% python3 -q
>>> import numpy as np
>>> import numpy.linalg as la
>>> np.set_printoptions(suppress=True, linewidth=120)
>>> m1 = np.load("arr.npy")
>>> m1
array([[ -9.78,  17.23,  -2.88,   4.39,  16.32],
       [-23.72,  -0.07,  -8.91,  -8.01, -15.67],
       [-23.47,   0.62,  -8.43,  -7.28, -14.88],
       [-23.84,  -1.16,  -8.92,  -6.36, -16.56],
       [ -3.74,  13.74,  13.08,   5.96,   4.29],
       [ -4.33,  16.88,  13.87,   5.39,   2.92],
       [ -5.9 ,  16.63,  15.85,   5.74,   3.46],
       [ -5.65,  14.86,  13.2 ,   6.6 ,   3.72],
       [-24.42,   1.18, -11.34,  -7.47, -15.61],
       [ -6.76,  15.61,  14.48,   6.89,   2.42],
       [-25.28,  -0.54,  -8.37,  -6.12, -13.67],
       [ -5.18,  17.14,  -2.44,   0.84,  17.76],
       [-23.71,   0.56,  -8.8 ,  -8.43, -16.82]])
>>> Xc = m1 - m1.mean(axis=0)
>>> Uu, sigma, Vh = la.svd(Xc, full_matrices=False)
>>> round(float((sigma ** 2).sum() ** 2 / (sigma ** 4).sum()), 2)
1.29
>>> np.searchsorted(np.cumsum(sigma ** 2) / (sigma ** 2).sum(), 0.9) + 1
np.int64(2)
>>> np.round(sigma ** 2 / (sigma ** 2).sum(), 2) + 0
array([0.87, 0.12, 0.  , 0.  , 0.  ])
>>> np.round(Xc.mean(axis=0), 2) + 0
array([0., 0., 0., 0., 0.])
>>> la.matrix_rank(Xc)
np.int64(5)
>>> np.abs(Vh[0]).argmax()
np.int64(4)
>>> np.round(Vh[0] * np.sign(Vh[0, np.abs(Vh[0]).argmax()]), 2)
array([0.46, 0.4 , 0.47, 0.31, 0.56])
>>> (np.sign(Uu[:, 0]) == np.sign(Uu[0, 0])).astype(int)
array([1, 0, 0, 0, 1, 1, 1, 1, 0, 1, 0, 1, 0])
>>> np.abs(Uu[:, 0]).argmax()
np.int64(8)
>>> np.round(np.abs(Vh[-1]), 2)
array([0.43, 0.19, 0.49, 0.61, 0.41])
>>> M2 = np.c_[m1[:, :1] @ np.array([[-3]]), np.array([0, 4, 7, 9, 6, 5, 0, 3, 8, 0, 2, 2, 2])]
>>> M2.round(2)
array([[29.34,  0.  ],
       [71.16,  4.  ],
       [70.41,  7.  ],
       [71.52,  9.  ],
       [11.22,  6.  ],
       [12.99,  5.  ],
       [17.7 ,  0.  ],
       [16.95,  3.  ],
       [73.26,  8.  ],
       [20.28,  0.  ],
       [75.84,  2.  ],
       [15.54,  2.  ],
       [71.13,  2.  ]])
>>> np.round(la.lstsq(m1, M2[:, 0])[0], 2) + 0
array([-3.,  0.,  0.,  0.,  0.])
>>> data = np.load("layer18.npy")
>>> data
array([[ 1, -1,  0,  0,  0,  0],
       [-2,  1,  0,  0,  0,  0],
       [ 3,  1,  0,  0,  0,  0],
       [ 0,  0,  1, -1,  0,  0],
       [ 0,  0, -2,  1,  0,  0],
       [ 0,  0,  3,  1,  0,  0],
       [ 0,  0,  0,  0,  1, -1],
       [ 0,  0,  0,  0, -2,  1],
       [ 0,  0,  0,  0,  3,  1]])
>>> Q, R = la.qr(data)
>>> np.allclose(R.T @ R, data.T @ data)
True
>>> R.round(2)
array([[-3.74,  0.  ,  0.  ,  0.  ,  0.  ,  0.  ],
       [ 0.  , -1.73,  0.  ,  0.  ,  0.  ,  0.  ],
       [ 0.  ,  0.  , -3.74,  0.  ,  0.  ,  0.  ],
       [ 0.  ,  0.  ,  0.  ,  1.73,  0.  ,  0.  ],
       [ 0.  ,  0.  ,  0.  ,  0.  , -3.74,  0.  ],
       [ 0.  ,  0.  ,  0.  ,  0.  ,  0.  , -1.73]])
>>> np.round(Q.T @ Q, 2) + 0
array([[1., 0., 0., 0., 0., 0.],
       [0., 1., 0., 0., 0., 0.],
       [0., 0., 1., 0., 0., 0.],
       [0., 0., 0., 1., 0., 0.],
       [0., 0., 0., 0., 1., 0.],
       [0., 0., 0., 0., 0., 1.]])
>>> np.round(Q @ R, 2)
array([[ 1., -1.,  0.,  0.,  0.,  0.],
       [-2.,  1.,  0.,  0.,  0.,  0.],
       [ 3.,  1.,  0.,  0.,  0.,  0.],
       [ 0.,  0.,  1., -1.,  0.,  0.],
       [ 0.,  0., -2.,  1.,  0.,  0.],
       [ 0.,  0.,  3.,  1.,  0.,  0.],
       [ 0.,  0.,  0.,  0.,  1., -1.],
       [ 0.,  0.,  0.,  0., -2.,  1.],
       [ 0.,  0.,  0.,  0.,  3.,  1.]])
>>> rng = np.random.default_rng(216333)
>>> idx = rng.permutation(6)
>>> idx
array([0, 2, 5, 1, 3, 4])
>>> M2 = R[idx][:, idx]
>>> round(la.det(M2), 2), np.round(la.det(R[idx]), 2)
(np.float64(-272.19), np.float64(-272.19))
>>> np.allclose(M2, R)
False
>>> round(np.trace(M2), 2)
np.float64(-12.96)
>>> M2 = np.c_[data[:, :3] @ np.array([[2, 0, -4], [2, -1, 2], [-1, 5, 0]]), np.array([-1, 0, 1, 2, -2, -1, -1, 0, 2])]
>>> M2
array([[  0,   1,  -6,  -1],
       [ -2,  -1,  10,   0],
       [  8,  -1, -10,   1],
       [ -1,   5,   0,   2],
       [  2, -10,   0,  -2],
       [ -3,  15,   0,  -1],
       [  0,   0,   0,  -1],
       [  0,   0,   0,   0],
       [  0,   0,   0,   2]])
>>> np.round(la.norm(la.qr(data)[0].T @ M2, axis=0) ** 2 / ((M2 ** 2).sum(axis=0) + 1e-12), 2)
array([1.  , 1.  , 1.  , 0.96])
>>> np.round(la.norm(M2 - data @ la.lstsq(data, M2)[0], axis=0), 2) + 0
array([0.  , 0.  , 0.  , 0.79])
>>> np.round(la.lstsq(data, M2[:, 0])[0], 2) + 0
array([ 2.,  2., -1.,  0.,  0.,  0.])
>>> la.matrix_rank(M2)
np.int64(4)
>>> Uu, sigma, Vh = la.svd(data, full_matrices=False)
>>> np.round(sigma / sigma[0], 2)
array([1.  , 1.  , 1.  , 0.46, 0.46, 0.46])
>>> np.round(Uu.T @ data @ Vh.T, 2) + 0
array([[3.74, 0.  , 0.  , 0.  , 0.  , 0.  ],
       [0.  , 3.74, 0.  , 0.  , 0.  , 0.  ],
       [0.  , 0.  , 3.74, 0.  , 0.  , 0.  ],
       [0.  , 0.  , 0.  , 1.73, 0.  , 0.  ],
       [0.  , 0.  , 0.  , 0.  , 1.73, 0.  ],
       [0.  , 0.  , 0.  , 0.  , 0.  , 1.73]])
>>> np.allclose(Uu * sigma @ Vh, data)
True
>>> sigma.round(2)
array([3.74, 3.74, 3.74, 1.73, 1.73, 1.73])
>>> np.round(np.cumsum(sigma ** 2) / np.sum(sigma ** 2), 2)
array([0.27, 0.55, 0.82, 0.88, 0.94, 1.  ])
>>> hat = data @ la.solve(data.T @ data, data.T)
>>> np.round(np.diag(hat), 2)
array([0.4 , 0.62, 0.98, 0.4 , 0.62, 0.98, 0.4 , 0.62, 0.98])
>>> hat @ data[:, 0]
array([ 1., -2.,  3.,  0.,  0.,  0.,  0.,  0.,  0.])
>>> np.trace(hat)
np.float64(6.0)
>>> la.matrix_rank(np.eye(9) - hat)
np.int64(3)
>>> M2 = np.array([[-1, -1, -2, -2, 0],
...     [1, 2, -1, 0, 1],
...     [-1, 1, 1, 0, 0],
...     [-2, 0, -1, -1, -1],
...     [0, -2, 1, -1, -2]])
>>> M = M2 - M2.T
>>> M
array([[ 0, -2, -1,  0,  0],
       [ 2,  0, -2,  0,  3],
       [ 1,  2,  0,  1, -1],
       [ 0,  0, -1,  0,  0],
       [ 0, -3,  1,  0,  0]])
>>> r0 = np.array([-2, -3])
>>> np.correlate(M[1], M[3], "full")
array([ 0,  0, -2,  0,  2,  0, -3,  0,  0])
>>> np.round(M @ la.pinv(M) @ M, 2) + 0
array([[ 0., -2., -1.,  0.,  0.],
       [ 2.,  0., -2.,  0.,  3.],
       [ 1.,  2.,  0.,  1., -1.],
       [ 0.,  0., -1.,  0.,  0.],
       [ 0., -3.,  1.,  0.,  0.]])
>>> np.unique(M.round(6), axis=0).shape
(5, 5)
>>> np.allclose(M[:-1].T @ la.lstsq(M[:-1].T, M[-1])[0], M[-1])
True
>>> Uu, sigma, Vh = la.svd(M, full_matrices=False)
>>> sigma.round(2) + 0
array([4.23, 4.23, 1.46, 1.46, 0.  ])
>>> np.round(sigma / sigma[0], 2) + 0
array([1.  , 1.  , 0.34, 0.34, 0.  ])
>>> (sigma > 1e-8).sum()
np.int64(4)
>>> np.round(Vh @ Vh.T, 2) + 0
array([[1., 0., 0., 0., 0.],
       [0., 1., 0., 0., 0.],
       [0., 0., 1., 0., 0.],
       [0., 0., 0., 1., 0.],
       [0., 0., 0., 0., 1.]])
>>> Uu, sigma, Vh = la.svd(M)
>>> V = Vh[:(sigma > 1e-8).sum()]
>>> vec = M[2] + 4 * M[3] + rng.integers(2) * np.eye(5)[1]
>>> vec
array([ 1.,  2., -4.,  1., -1.])
>>> np.round(V.T @ V, 2) + 0
array([[ 0.76,  0.  ,  0.  ,  0.39,  0.16],
       [ 0.  ,  1.  ,  0.  ,  0.  ,  0.  ],
       [ 0.  ,  0.  ,  1.  ,  0.  ,  0.  ],
       [ 0.39,  0.  ,  0.  ,  0.34, -0.26],
       [ 0.16,  0.  ,  0.  , -0.26,  0.89]])
>>> np.round(np.diag(V.T @ V), 2)
array([0.76, 1.  , 1.  , 0.34, 0.89])
>>> round(la.norm(vec - V.T @ V @ vec), 2)
np.float64(0.0)
>>> np.allclose(V.T @ V @ vec, vec)
True
>>> Uu, sigma, Vh = la.svd(M)
>>> np.argmax(sigma[:-1] / (sigma[1:] + 1e-6)) + 1
np.int64(4)
>>> M2 = Uu[:, :4] @ np.diag(sigma[:4]) @ Vh[:4]
>>> M2.round(2) + 0
array([[ 0., -2., -1.,  0.,  0.],
       [ 2.,  0., -2.,  0.,  3.],
       [ 1.,  2.,  0.,  1., -1.],
       [ 0.,  0., -1.,  0.,  0.],
       [ 0., -3.,  1.,  0.,  0.]])
